$ ipython --no-banner

In [1]: import numpy as np

In [2]: import numpy.linalg as la

In [3]: np.set_printoptions(suppress=True, linewidth=100)

In [4]: rd = lambda a: np.round(a, 2) + 0

In [5]: E = np.load("case6.npy")

In [6]: E
Out[6]: 
array([[  3,   3,   2,   2,   0],
       [  4,   4,   4,   2,   2],
       [  2,   7,   4,   0,  -1],
       [ -1,   4,   4,  -2,  -2],
       [ -4,   3,   2,  -3,  -4],
       [ -4,   1,   4,   0,  -6],
       [ -3,  -2,   3,   3,  -5],
       [ -3,  -5,   0,   3,  -2],
       [ -4,  -3,  -2,   4,   0],
       [ -2,  -4,  -3,   3,  -1],
       [  1,  -6,  -2,   1,  -1],
       [  1,  -9,   1,   3,  -1],
       [  4, -10,   3,   2,  -1],
       [  2,  -9,   1,   0,  -2],
       [  1, -10,   2,   0,   1],
       [  1, -13,   1,  -3,   2],
       [  4, -12,   1,  -6,   1],
       [  4, -12,   1,  -6,   1],
       [  3, -13,  -1,  -6,   4],
       [  4, -10,  -4,  -9,   6],
       [  7,  -7,  -2,  -6,   5]])

In [7]: Xs = E - E.mean(axis=0)

In [8]: V = la.svd(Xs)[2][:4]

In [9]: B = Xs - Xs @ V.T @ V

In [10]: la.norm(B, axis=1).round(6).argmax()
Out[10]: np.int64(10)

In [11]: Xs = E - E.mean(axis=0)

In [12]: left, s, Vt = la.svd(Xs, full_matrices=False)

In [13]: rd(np.abs(Vt[-1]))
Out[13]: array([0.49, 0.05, 0.52, 0.07, 0.7 ])

In [14]: la.matrix_rank(Xs)
Out[14]: np.int64(5)

In [15]: def softmax(z):
    ...:     e = np.exp(z - z.max(axis=-1, keepdims=True))
    ...:     return e / e.sum(axis=-1, keepdims=True)
    ...: 

In [16]: rd(softmax(E).sum(axis=1))
Out[16]: array([1., 1., 1., 1., 1., 1., 1., 1., 1., 1., 1., 1., 1., 1., 1., 1., 1., 1., 1., 1., 1.])

In [17]: rd(softmax(E[10]))
Out[17]: array([0.46, 0.  , 0.02, 0.46, 0.06])

In [18]: scores = E @ E.T / np.sqrt(5)

In [19]: rd(softmax(scores)[10] @ E)
Out[19]: array([  2.36, -12.91,  -0.12,  -4.9 ,   3.04])

In [20]: q, r_ = la.qr(E)

In [21]: rd(abs(r_[0, 0])), rd(la.norm(E[:, 0]))
Out[21]: (np.float64(15.17), np.float64(15.17))

In [22]: np.allclose(r_.T @ r_, E.T @ E)
Out[22]: True

In [23]: rd(q @ r_)
Out[23]: 
array([[  3.,   3.,   2.,   2.,   0.],
       [  4.,   4.,   4.,   2.,   2.],
       [  2.,   7.,   4.,   0.,  -1.],
       [ -1.,   4.,   4.,  -2.,  -2.],
       [ -4.,   3.,   2.,  -3.,  -4.],
       [ -4.,   1.,   4.,   0.,  -6.],
       [ -3.,  -2.,   3.,   3.,  -5.],
       [ -3.,  -5.,   0.,   3.,  -2.],
       [ -4.,  -3.,  -2.,   4.,   0.],
       [ -2.,  -4.,  -3.,   3.,  -1.],
       [  1.,  -6.,  -2.,   1.,  -1.],
       [  1.,  -9.,   1.,   3.,  -1.],
       [  4., -10.,   3.,   2.,  -1.],
       [  2.,  -9.,   1.,   0.,  -2.],
       [  1., -10.,   2.,   0.,   1.],
       [  1., -13.,   1.,  -3.,   2.],
       [  4., -12.,   1.,  -6.,   1.],
       [  4., -12.,   1.,  -6.,   1.],
       [  3., -13.,  -1.,  -6.,   4.],
       [  4., -10.,  -4.,  -9.,   6.],
       [  7.,  -7.,  -2.,  -6.,   5.]])

In [24]: np.trace(q @ q.T)
Out[24]: np.float64(5.0)

In [25]: rd(np.abs(np.diag(r_)))
Out[25]: array([15.17, 32.14, 11.56, 14.04,  6.19])
